In [1]: import numpy as np

In [2]: np.set_printoptions(precision=2, suppress=True, linewidth=120)

In [3]: def rnd(a):
   ...:     return np.round(a, 2) + 0
   ...: 

In [4]: X = np.loadtxt("a.csv", delimiter=",")

In [5]: X
Out[5]: 
array([[ -9.08,  19.05,  -1.87],
       [  1.52,   0.02,   6.38],
       [ 29.21,   4.52, -30.1 ],
       [ -9.85,  -2.99,   8.4 ],
       [ -6.19,  11.6 ,  -9.19],
       [-25.57,  -1.13,  10.2 ],
       [  1.89,  -3.26,  -1.58],
       [-35.38,   9.91,   7.54],
       [ 28.65,  -3.02,   8.48],
       [ 26.56, -11.14,   2.24],
       [  7.37,   6.02,  19.26],
       [ 26.19,   6.23,   0.9 ],
       [ -9.7 ,  -6.51, -13.  ],
       [ 23.47,   7.03, -15.42],
       [  1.64,   8.82, -24.72],
       [ 21.29,  -4.91,  10.4 ],
       [-12.08,   4.88,   5.46],
       [-53.05,  -5.65,   4.56],
       [ -4.29, -16.32,  -5.7 ],
       [  0.85,  14.24,  17.88]])

In [6]: rnd(np.linalg.norm(X, "nuc"))
Out[6]: np.float64(192.09)

In [7]: rnd(np.linalg.norm(X, 2))
Out[7]: np.float64(97.89)

In [8]: W2 = X[[10, 11]].astype(float)

In [9]: for _ in range(4):
   ...:     z = np.linalg.norm(X[:, None] - W2, axis=-1).argmin(axis=1)
   ...:     W2 = np.array([X[z == j].mean(axis=0) for j in range(2)])
   ...: 

In [10]: z
Out[10]: array([0, 0, 1, 0, 0, 0, 0, 0, 1, 1, 0, 1, 0, 1, 1, 1, 0, 0, 0, 0])

In [11]: rnd(W2)
Out[11]: 
array([[-11.81,   2.3 ,   3.72],
       [ 22.43,   1.08,  -6.89]])

In [12]: rnd(W2[1] - W2[0])
Out[12]: array([ 34.24,  -1.22, -10.61])
